In [1]: import numpy as np

In [2]: np.set_printoptions(precision=2, suppress=True, linewidth=120, floatmode="fixed")

In [3]: W0 = np.array([[-1, 2, 2], [-1, -1, -1], [0, 3, -2], [-1, 0, 1]])

In [4]: hat = W0 @ np.linalg.solve(W0.T @ W0, W0.T)

In [5]: np.linalg.matrix_rank(np.eye(4) - hat)
Out[5]: np.int64(1)

In [6]: np.trace(hat)
Out[6]: np.float64(3.0)

In [7]: x0 = np.array([-4, -8, 5])

In [8]: a = np.maximum(W0 @ x0, 0)

In [9]: np.flatnonzero(a > 1e-9)
Out[9]: array([1, 3])

In [10]: np.tanh(W0 @ x0)
Out[10]: array([-0.96,  1.00, -1.00,  1.00])

In [11]: W0.T @ a
Out[11]: array([-16,  -7,   2])

In [12]: np.maximum(W0 @ (3 * x0), 0)
Out[12]: array([ 0, 21,  0, 27])

In [13]: np.maximum(W0 @ x0, 0) - np.maximum(-W0 @ x0, 0)
Out[13]: array([ -2,   7, -34,   9])

In [14]: x0 = np.array([2, 0, 0])

In [15]: rhs = W0 @ x0

In [16]: beta, lr = np.zeros(3), 1 / np.linalg.norm(W0, 2) ** 2

In [17]: for i in range(200):
    ...:     beta -= lr * W0.T @ (W0 @ beta - rhs)
    ...:     if i % 50 == 0: print(i, round(np.linalg.norm(W0 @ beta - rhs), 2))
    ...: 
0 2.5
50 0.0
100 0.0
150 0.0

In [18]: beta.round(2) + 0
Out[18]: array([2.00, 0.00, 0.00])

In [19]: F = np.loadtxt("arr.csv", delimiter=",")

In [20]: F
Out[20]: 
array([[3.00, 0.00, 0.00],
       [0.00, 0.00, 0.00]])

In [21]: # row 0 is much longer than the rest

In [22]: r = np.linalg.matrix_rank(F)

In [23]: r
Out[23]: np.int64(1)

In [24]: ns = np.linalg.svd(F)[2][r:].T

In [25]: ns @ ns.T
Out[25]: 
array([[0.00, 0.00, 0.00],
       [0.00, 1.00, 0.00],
       [0.00, 0.00, 1.00]])

In [26]: [int(np.linalg.matrix_rank(F[:i])) for i in range(1, len(F) + 1)]
Out[26]: [1, 1]

In [27]: ns.shape
Out[27]: (3, 2)

In [28]: [round(float(x), 2) for x in np.linalg.svd(F, compute_uv=False)[:3]]
Out[28]: [3.0, 0.0]

In [29]: round(np.linalg.norm(F, 2) / np.linalg.norm(F), 2)
Out[29]: np.float64(1.0)

In [30]: Uu, sigma, Vh = np.linalg.svd(F)

In [31]: sigma
Out[31]: array([3.00, 0.00])

In [32]: M2 = Uu[:, :1] @ np.diag(sigma[:1]) @ Vh[:1]

In [33]: np.linalg.matrix_rank(F, rtol=0.05)
Out[33]: np.int64(1)

In [34]: np.linalg.matrix_rank(M2)
Out[34]: np.int64(1)

In [35]: M2
Out[35]: 
array([[3.00, 0.00, 0.00],
       [0.00, 0.00, 0.00]])

In [36]: K = np.array([[0, 1, 0, 1], [1, 0, 0, 1], [0, 0, 0, 0], [1, 1, 0, 0]])

In [37]: Uu, sigma = np.linalg.svd(K)
ValueError: too many values to unpack (expected 2)


In [38]: Uu, sigma, Vh = np.linalg.svd(K, full_matrices=False)

In [39]: sigma
Out[39]: array([2.00, 1.00, 1.00, 0.00])

In [40]: Uu.shape, sigma.shape, Vh.shape
Out[40]: ((4, 4), (4,), (4, 4))

In [41]: np.cumsum(sigma ** 2) / np.sum(sigma ** 2)
Out[41]: array([0.67, 0.83, 1.00, 1.00])

In [42]: np.round(Vh @ Vh.T, 2) + 0
Out[42]: 
array([[1.00, 0.00, 0.00, 0.00],
       [0.00, 1.00, 0.00, 0.00],
       [0.00, 0.00, 1.00, 0.00],
       [0.00, 0.00, 0.00, 1.00]])

In [43]: np.allclose(Uu * sigma @ Vh, K)
Out[43]: True

In [44]: round(float(np.sqrt((sigma ** 2).sum())), 2), np.round(np.linalg.norm(K), 2)
Out[44]: (2.45, np.float64(2.45))

In [45]: x0 = np.array([0, 0, 5, 1])

In [46]: np.einsum("ij,j->i", K, x0)
Out[46]: array([1, 1, 0, 0])

In [47]: K @ (2 * x0)
Out[47]: array([2, 2, 0, 0])

In [48]: np.linalg.norm(K @ x0) <= np.linalg.norm(K, 2) * np.linalg.norm(x0) + 1e-9
Out[48]: np.True_

In [49]: K @ np.ones(4)
Out[49]: array([2.00, 2.00, 0.00, 2.00])

In [50]: K * x0
Out[50]: 
array([[0, 0, 0, 1],
       [0, 0, 0, 1],
       [0, 0, 0, 0],
       [0, 0, 0, 0]])

In [51]: data = np.load("out18.npy")

In [52]: data
Out[52]: 
array([[ 0.87,  0.50,  0.00,  0.00],
       [-0.50,  0.87,  0.00,  0.00],
       [ 0.00,  0.00,  1.00,  0.00],
       [ 0.00,  0.00,  0.00,  1.00]])

In [53]: # columns are unit length and at right angles

In [54]: np.flatnonzero(np.linalg.matrix_power((data != 0) + (data.T != 0) + np.eye(4), 4)[0])
Out[54]: array([0, 1])

In [55]: (np.linalg.matrix_power((data != 0) + (data.T != 0) + np.eye(4), 4) > 0).astype(int)
Out[55]: 
array([[1, 1, 0, 0],
       [1, 1, 0, 0],
       [0, 0, 1, 0],
       [0, 0, 0, 1]])

In [56]: data @ data
Out[56]: 
array([[ 0.50,  0.87,  0.00,  0.00],
       [-0.87,  0.50,  0.00,  0.00],
       [ 0.00,  0.00,  1.00,  0.00],
       [ 0.00,  0.00,  0.00,  1.00]])

In [57]: M2 = np.linalg.inv(data)

In [58]: np.round(np.linalg.slogdet(data)[0], 2)
Out[58]: np.float64(1.0)

In [59]: np.round(data @ M2, 2) + 0
Out[59]: 
array([[1.00, 0.00, 0.00, 0.00],
       [0.00, 1.00, 0.00, 0.00],
       [0.00, 0.00, 1.00, 0.00],
       [0.00, 0.00, 0.00, 1.00]])

In [60]: np.linalg.det(data) * M2
Out[60]: 
array([[ 0.87, -0.50,  0.00,  0.00],
       [ 0.50,  0.87,  0.00,  0.00],
       [ 0.00,  0.00,  1.00,  0.00],
       [ 0.00,  0.00,  0.00,  1.00]])

In [61]: np.allclose(M2, data.T)
Out[61]: True

In [62]: round(float(np.linalg.cond(data)), 2)
Out[62]: 1.0

In [63]: x0 = np.array([3, 5, 2, 6])

In [64]: 4 - np.linalg.matrix_rank(data - np.eye(4), tol=1e-8)
Out[64]: np.int64(2)

In [65]: x0 = np.array([0, 0, 2])

In [66]: rhs = W0 @ x0

In [67]: np.round(np.linalg.lstsq(W0, rhs)[0], 2) + 0
Out[67]: array([0.00, 0.00, 2.00])

In [68]: rhs
Out[68]: array([ 4, -2, -4,  2])

In [69]: rng = np.random.default_rng(3947)

In [70]: rhs = rhs + 0.05 * rng.normal(size=4)

In [71]: rhs
Out[71]: array([ 4.02, -1.94, -3.97,  1.91])

In [72]: beta, *_ = np.linalg.lstsq(W0, rhs)

In [73]: beta.round()
Out[73]: array([-0.00,  0.00,  2.00])

In [74]: beta.round(2) + 0
Out[74]: array([-0.01,  0.00,  1.98])

In [75]: round(float(np.linalg.norm(rhs - W0 @ beta)), 2)
Out[75]: 0.1

In [76]: A = np.load("layer17.npy")

In [77]: A
Out[77]: 
array([[-0.07, -0.08,  0.04, -0.11],
       [ 1.49,  1.65, -0.80,  2.38],
       [-0.63, -0.35,  0.00, -1.26]])

In [78]: # rank 2

In [79]: M2 = np.array([[3, 2, 0], [3, 0, 1], [3, 0, 2], [1, 2, 2]])

In [80]: np.vstack([A, M2.T]).shape
Out[80]: (6, 4)

In [81]: np.linalg.matrix_rank(A @ M2)
Out[81]: np.int64(2)

In [82]: np.einsum("ij,ij->", A, M2)
ValueError: operands could not be broadcast together with remapped shapes [original->remapped]: (3,4)->(3,4) (4,3)->(4,3) 


In [83]: np.einsum("ij,ij->i", A, A)
Out[83]: array([ 0.03, 11.25,  2.11])

In [84]: np.linalg.matrix_rank(np.vstack([A, M2.T]))
Out[84]: np.int64(4)

In [85]: u, r1 = A[0], A[2]

In [86]: round(u @ r1, 2)
Out[86]: np.float64(0.21)

In [87]: np.round(u @ u, 2)
Out[87]: np.float64(0.02)

In [88]: pr = (u @ r1) / (u @ u) * u

In [89]: np.round(np.linalg.norm(u + r1) ** 2 + np.linalg.norm(u - r1) ** 2, 2)
Out[89]: np.float64(4.26)

In [90]: r1 - pr
Out[90]: array([-0.04,  0.32, -0.34, -0.33])

In [91]: Uu, sigma, Vh = np.linalg.svd(A)

In [92]: np.argmax(sigma[:-1] / (sigma[1:] + 1e-6)) + 1
Out[92]: np.int64(2)

In [93]: M2 = Uu[:, :2] @ np.diag(sigma[:2]) @ Vh[:2]

In [94]: M2.round(2) + 0
Out[94]: 
array([[-0.07, -0.08,  0.04, -0.11],
       [ 1.49,  1.65, -0.80,  2.38],
       [-0.63, -0.35,  0.00, -1.26]])

In [95]: round(float(np.linalg.norm(A - M2, 2)), 2), np.round(sigma[2], 2)
Out[95]: (0.0, np.float64(0.0))

In [96]: round(np.linalg.norm(A - M2) / np.linalg.norm(A), 2)
Out[96]: np.float64(0.0)

In [97]: th = np.radians(135)

In [98]: Rm = np.eye(4)

In [99]: Rm[3, 3] = Rm[1, 1] = np.cos(th)

In [100]: Rm[3, 1], Rm[1, 3] = -np.sin(th), np.sin(th)

In [101]: Rm
Out[101]: 
array([[ 1.00,  0.00,  0.00,  0.00],
       [ 0.00, -0.71,  0.00,  0.71],
       [ 0.00,  0.00,  1.00,  0.00],
       [ 0.00, -0.71,  0.00, -0.71]])

In [102]: M2 = A @ Rm.T

In [103]: round(float(np.linalg.det(Rm)), 2), round(np.trace(Rm), 2)
Out[103]: (1.0, np.float64(0.59))

In [104]: np.abs(M2 - A).max(axis=0)
Out[104]: array([0.00, 1.13, 0.00, 5.23])

In [105]: np.round(np.linalg.svd(A, compute_uv=False), 2) + 0, np.round(np.linalg.svd(M2, compute_uv=False), 2) + 0
Out[105]: (array([3.62, 0.50, 0.00]), array([3.62, 0.50, 0.00]))

In [106]: M2 = np.array([[-2, 1], [1, 3]])

In [107]: C = np.array([[6, -8, 7], [5, 8, -8], [3, 5, -8]])

In [108]: m1 = np.kron(M2, C)

In [109]: m1
Out[109]: 
array([[-12,  16, -14,   6,  -8,   7],
       [-10, -16,  16,   5,   8,  -8],
       [ -6, -10,  16,   3,   5,  -8],
       [  6,  -8,   7,  18, -24,  21],
       [  5,   8,  -8,  15,  24, -24],
       [  3,   5,  -8,   9,  15, -24]])

In [110]: blk = np.stack([m1, -3 * m1, m1[::-1]])

In [111]: np.einsum("bij,cij->bc", blk, blk)
Out[111]: 
array([[  6000, -18000,     -6],
       [-18000,  54000,     18],
       [    -6,     18,   6000]])

In [112]: blk.shape
Out[112]: (3, 6, 6)

In [113]: M2 = np.array([[3, 2], [0, 2]])

In [114]: X = np.tile(M2, (2, 2))

In [115]: X
Out[115]: 
array([[3, 2, 3, 2],
       [0, 2, 0, 2],
       [3, 2, 3, 2],
       [0, 2, 0, 2]])

In [116]: O, evecs = np.linalg.qr(W0[:, :1])[0], np.linalg.qr(W0[:, 1:])[0]

In [117]: sigma = np.linalg.svd(O.T @ evecs, compute_uv=False)

In [118]: np.degrees(np.arccos(sigma.clip(0, 1)))
Out[118]: array([65.81])

In [119]: (sigma > 0.9).sum()
Out[119]: np.int64(0)

In [120]: sigma
Out[120]: array([0.41])

In [121]: round(np.linalg.norm(O @ O.T - evecs @ evecs.T, 2), 2)
Out[121]: np.float64(1.0)

In [122]: idx = rng.permutation(4)

In [123]: idx
Out[123]: array([1, 0, 2, 3])

In [124]: M2 = X[idx][:, idx]

In [125]: np.allclose(M2, X)
Out[125]: False

In [126]: round(float(np.linalg.det(M2)), 2), np.round(np.linalg.det(X[idx]), 2)
Out[126]: (0.0, np.float64(0.0))

In [127]: M2
Out[127]: 
array([[2, 0, 0, 2],
       [2, 3, 3, 2],
       [2, 3, 3, 2],
       [2, 0, 0, 2]])

In [128]: np.round(np.sort(np.abs(np.linalg.eigvals(M2))), 2) + 0
Out[128]: array([0.00, 0.00, 4.00, 6.00])

In [129]: np.trace(M2)
Out[129]: np.int64(10)
